In [1]: import numpy as np

In [2]: np.set_printoptions(precision=3, suppress=True, linewidth=200, sign=" ")

In [3]: arr = np.load("run12.npy")

In [4]: arr
Out[4]: 
array([[ 2,  0,  0,  0,  0,  0],
       [ 0,  2,  0,  0,  0,  0],
       [ 0,  0,  0,  0,  0,  0],
       [ 0,  0,  0,  3,  0,  0],
       [ 0,  0,  0,  0,  2,  0],
       [ 0,  0,  0,  0,  0,  3]])

In [5]: # symmetric, so the eigenvalues are real

In [6]: arr.T @ arr
Out[6]: 
array([[ 4,  0,  0,  0,  0,  0],
       [ 0,  4,  0,  0,  0,  0],
       [ 0,  0,  0,  0,  0,  0],
       [ 0,  0,  0,  9,  0,  0],
       [ 0,  0,  0,  0,  4,  0],
       [ 0,  0,  0,  0,  0,  9]])

In [7]: arr[:, 1] @ arr[:, 2]
Out[7]: np.int64(0)

In [8]: arr @ arr.T
Out[8]: 
array([[ 4,  0,  0,  0,  0,  0],
       [ 0,  4,  0,  0,  0,  0],
       [ 0,  0,  0,  0,  0,  0],
       [ 0,  0,  0,  9,  0,  0],
       [ 0,  0,  0,  0,  4,  0],
       [ 0,  0,  0,  0,  0,  9]])

In [9]: np.linalg.pinv(arr)
Out[9]: 
array([[ 0.5  ,  0.   ,  0.   ,  0.   ,  0.   ,  0.   ],
       [ 0.   ,  0.5  ,  0.   ,  0.   ,  0.   ,  0.   ],
       [ 0.   ,  0.   ,  0.   ,  0.   ,  0.   ,  0.   ],
       [ 0.   ,  0.   ,  0.   ,  0.333,  0.   ,  0.   ],
       [ 0.   ,  0.   ,  0.   ,  0.   ,  0.5  ,  0.   ],
       [ 0.   ,  0.   ,  0.   ,  0.   ,  0.   ,  0.333]])

In [10]: rng = np.random.default_rng(3882)

In [11]: idx = rng.permutation(6)

In [12]: idx
Out[12]: array([ 2,  4,  1,  5,  0,  3])

In [13]: Y = arr[idx][:, idx]

In [14]: np.trace(Y)
Out[14]: np.int64(12)

In [15]: Y
Out[15]: 
array([[ 0,  0,  0,  0,  0,  0],
       [ 0,  2,  0,  0,  0,  0],
       [ 0,  0,  2,  0,  0,  0],
       [ 0,  0,  0,  3,  0,  0],
       [ 0,  0,  0,  0,  2,  0],
       [ 0,  0,  0,  0,  0,  3]])

In [16]: vals, vecs = np.linalg.eigvalsh(arr)
Traceback (most recent call last):
  Cell In[16], line 1
    vals, vecs = np.linalg.eigvalsh(arr)
ValueError: too many values to unpack (expected 2)


In [17]: vals, vecs = np.linalg.eigh(arr)

In [18]: vals.sum(), np.trace(arr)
Out[18]: (np.float64(12.0), np.int64(12))

In [19]: np.unique(vals.round(6) + 0, return_counts=True)[1]
Out[19]: array([ 1,  3,  2])

In [20]: np.linalg.eigvalsh(arr @ arr)
Out[20]: array([ 0.,  4.,  4.,  4.,  9.,  9.])

In [21]: E = np.array([[0.3, -0.3, 1.2, 1.4, -0.4, -1.1, 0.4, -0.4],
    ...:     [0.3, 0.2, 0.7, 1.1, 0.9, 0.6, -0.4, -1.1],
    ...:     [-0.5, -0.7, 0.5, -0.3, 0.4, 0.7, 0.5, 0.6],
    ...:     [-1.0, 0.3, -0.4, -2.2, 1.0, -0.2, 1.2, 1.4],
    ...:     [-0.5, -0.3, 1.1, 0.6, 0.1, -2.2, 1.1, -0.7],
    ...:     [-0.5, -0.2, -1.5, -0.2, 0.1, 0.8, -0.5, 0.3],
    ...:     [0.7, -0.2, -1.4, -1.1, -0.7, 1.0, 1.0, -0.4],
    ...:     [1.7, 0.1, 0.7, 0.0, -1.3, -0.1, -0.2, 1.8],
    ...:     [0.1, -2.5, -0.9, 0.2, 2.2, -1.3, -1.1, 0.9]])

In [22]: E
Out[22]: 
array([[ 0.3, -0.3,  1.2,  1.4, -0.4, -1.1,  0.4, -0.4],
       [ 0.3,  0.2,  0.7,  1.1,  0.9,  0.6, -0.4, -1.1],
       [-0.5, -0.7,  0.5, -0.3,  0.4,  0.7,  0.5,  0.6],
       [-1. ,  0.3, -0.4, -2.2,  1. , -0.2,  1.2,  1.4],
       [-0.5, -0.3,  1.1,  0.6,  0.1, -2.2,  1.1, -0.7],
       [-0.5, -0.2, -1.5, -0.2,  0.1,  0.8, -0.5,  0.3],
       [ 0.7, -0.2, -1.4, -1.1, -0.7,  1. ,  1. , -0.4],
       [ 1.7,  0.1,  0.7,  0. , -1.3, -0.1, -0.2,  1.8],
       [ 0.1, -2.5, -0.9,  0.2,  2.2, -1.3, -1.1,  0.9]])

In [23]: Y = np.c_[E[:, :6] @ np.array([[1, -2, -1, 0, -2, 2],
    ...:     [1, -1, 1, 2, -2, 0],
    ...:     [2, 1, 1, 1, -2, 1],
    ...:     [1, 1, -1, -2, -2, -1],
    ...:     [0, 1, 0, -1, 2, 1],
    ...:     [-1, 0, -1, 0, 0, 2]]), np.array([1, 3, 3, 2, 1, 3, 3, 3, 2])]

In [24]: Y
Out[24]: 
array([[ 4.9,  1.9,  0.3, -1.8, -6. , -2.2,  1. ],
       [ 2.4,  1.9, -1.1, -2. , -2.8,  2.3,  3. ],
       [-1.2,  2.3, -0.1, -0.7,  2.8,  1.6,  3. ],
       [-3.5,  0.1,  3.3,  3.6,  8.6,  0.4,  2. ],
       [ 4.2,  3.1,  2.9, -0.8, -1.6, -4.8,  1. ],
       [-4.7, -0.4, -1.8, -1.6,  5. , -0.6,  3. ],
       [-4.4, -4.4, -2.2,  1.1,  2.6,  2.4,  3. ],
       [ 3.3, -4.1, -0.8,  2.2, -7.6,  2.6,  3. ],
       [-2.7,  3.8, -2.4, -8.5, 10.6, -1.3,  2. ]])

In [25]: np.linalg.matrix_rank(Y)
Out[25]: np.int64(7)

In [26]: np.linalg.norm(np.linalg.qr(E)[0].T @ Y, axis=0) ** 2 / ((Y ** 2).sum(axis=0) + 1e-12)
Out[26]: array([ 1.   ,  1.   ,  1.   ,  1.   ,  1.   ,  1.   ,  0.883])

In [27]: np.round(np.linalg.norm(Y - E @ np.linalg.lstsq(E, Y)[0], axis=0), 3) + 0
Out[27]: array([ 0.   ,  0.   ,  0.   ,  0.   ,  0.   ,  0.   ,  2.535])

In [28]: P = E @ np.linalg.solve(E.T @ E, E.T)

In [29]: np.allclose(P @ P, P)
Out[29]: True

In [30]: np.round(np.linalg.eigvalsh(P), 3) + 0
Out[30]: array([ 0.,  1.,  1.,  1.,  1.,  1.,  1.,  1.,  1.])

In [31]: round(np.trace(P), 3)
Out[31]: np.float64(8.0)

In [32]: q, r_ = np.linalg.qr(E)

In [33]: np.allclose(r_.T @ r_, E.T @ E)
Out[33]: True

In [34]: np.round(q @ r_, 3) + 0
Out[34]: 
array([[ 0.3, -0.3,  1.2,  1.4, -0.4, -1.1,  0.4, -0.4],
       [ 0.3,  0.2,  0.7,  1.1,  0.9,  0.6, -0.4, -1.1],
       [-0.5, -0.7,  0.5, -0.3,  0.4,  0.7,  0.5,  0.6],
       [-1. ,  0.3, -0.4, -2.2,  1. , -0.2,  1.2,  1.4],
       [-0.5, -0.3,  1.1,  0.6,  0.1, -2.2,  1.1, -0.7],
       [-0.5, -0.2, -1.5, -0.2,  0.1,  0.8, -0.5,  0.3],
       [ 0.7, -0.2, -1.4, -1.1, -0.7,  1. ,  1. , -0.4],
       [ 1.7,  0.1,  0.7,  0. , -1.3, -0.1, -0.2,  1.8],
       [ 0.1, -2.5, -0.9,  0.2,  2.2, -1.3, -1.1,  0.9]])

In [35]: np.round(np.trace(q @ q.T), 3)
Out[35]: np.float64(8.0)

In [36]: round(float(abs(r_[0, 0])), 3), np.round(np.linalg.norm(E[:, 0]), 3)
Out[36]: (2.307, np.float64(2.307))

In [37]: q.shape, r_.shape
Out[37]: ((9, 8), (8, 8))

In [38]: np.round(q.T @ q, 3) + 0
Out[38]: 
array([[ 1.,  0.,  0.,  0.,  0.,  0.,  0.,  0.],
       [ 0.,  1.,  0.,  0.,  0.,  0.,  0.,  0.],
       [ 0.,  0.,  1.,  0.,  0.,  0.,  0.,  0.],
       [ 0.,  0.,  0.,  1.,  0.,  0.,  0.,  0.],
       [ 0.,  0.,  0.,  0.,  1.,  0.,  0.,  0.],
       [ 0.,  0.,  0.,  0.,  0.,  1.,  0.,  0.],
       [ 0.,  0.,  0.,  0.,  0.,  0.,  1.,  0.],
       [ 0.,  0.,  0.,  0.,  0.,  0.,  0.,  1.]])

In [39]: vec = np.array([-1, 2, 1, -2, 1, 0])

In [40]: h1 = np.maximum(arr @ vec, 0)

In [41]: np.maximum(arr @ (3 * vec), 0)
Out[41]: array([  0,  12,   0,   0,   6,   0])

In [42]: np.tanh(arr @ vec)
Out[42]: array([-0.964,  0.999,  0.   , -1.   ,  0.964,  0.   ])

In [43]: h1
Out[43]: array([ 0,  4,  0,  0,  2,  0])

In [44]: vec = np.array([2, 0, 2, 0, -1, 1, 1, -1])

In [45]: h1 = np.maximum(E @ vec, 0)

In [46]: E.T @ h1
Out[46]: array([ 9.19, -0.74,  6.69,  5.47, -5.32, -2.07,  2.05,  2.27])

In [47]: np.tanh(E @ vec)
Out[47]: array([ 0.996,  0.984,  0.197, -1.   ,  0.604, -0.999,  0.935,  0.999, -1.   ])

In [48]: np.flatnonzero(h1 > 1e-9)
Out[48]: array([ 0,  1,  2,  4,  6,  7])

In [49]: np.maximum(E @ (3 * vec), 0)
Out[49]: array([  9.3,   7.2,   0.6,   0. ,   2.1,   0. ,   5.1,  12. ,   0. ])

In [50]: data = 0.7 ** np.abs(np.subtract.outer(np.arange(6), np.arange(6)))

In [51]: data
Out[51]: 
array([[ 1.   ,  0.7  ,  0.49 ,  0.343,  0.24 ,  0.168],
       [ 0.7  ,  1.   ,  0.7  ,  0.49 ,  0.343,  0.24 ],
       [ 0.49 ,  0.7  ,  1.   ,  0.7  ,  0.49 ,  0.343],
       [ 0.343,  0.49 ,  0.7  ,  1.   ,  0.7  ,  0.49 ],
       [ 0.24 ,  0.343,  0.49 ,  0.7  ,  1.   ,  0.7  ],
       [ 0.168,  0.24 ,  0.343,  0.49 ,  0.7  ,  1.   ]])

In [52]: left, sig, VT = np.linalg.svd(data, full_matrices=False)

In [53]: sig
Out[53]: array([ 3.417,  1.276,  0.566,  0.325,  0.229,  0.188])

In [54]: round(float(np.sqrt((sig ** 2).sum())), 3), round(float(np.linalg.norm(data)), 3)
Out[54]: (3.717, 3.717)

In [55]: np.round(left.T @ data @ VT.T, 3) + 0
Out[55]: 
array([[ 3.417,  0.   ,  0.   ,  0.   ,  0.   ,  0.   ],
       [ 0.   ,  1.276,  0.   ,  0.   ,  0.   ,  0.   ],
       [ 0.   ,  0.   ,  0.566,  0.   ,  0.   ,  0.   ],
       [ 0.   ,  0.   ,  0.   ,  0.325,  0.   ,  0.   ],
       [ 0.   ,  0.   ,  0.   ,  0.   ,  0.229,  0.   ],
       [ 0.   ,  0.   ,  0.   ,  0.   ,  0.   ,  0.188]])

In [56]: np.round(left.T @ left, 3) + 0
Out[56]: 
array([[ 1.,  0.,  0.,  0.,  0.,  0.],
       [ 0.,  1.,  0.,  0.,  0.,  0.],
       [ 0.,  0.,  1.,  0.,  0.,  0.],
       [ 0.,  0.,  0.,  1.,  0.,  0.],
       [ 0.,  0.,  0.,  0.,  1.,  0.],
       [ 0.,  0.,  0.,  0.,  0.,  1.]])

In [57]: np.cumsum(sig ** 2) / np.sum(sig ** 2)
Out[57]: array([ 0.845,  0.963,  0.986,  0.994,  0.997,  1.   ])

In [58]: left.shape, sig.shape, VT.shape
Out[58]: ((6, 6), (6,), (6, 6))

In [59]: (sig > 1e-8).sum()
Out[59]: np.int64(6)
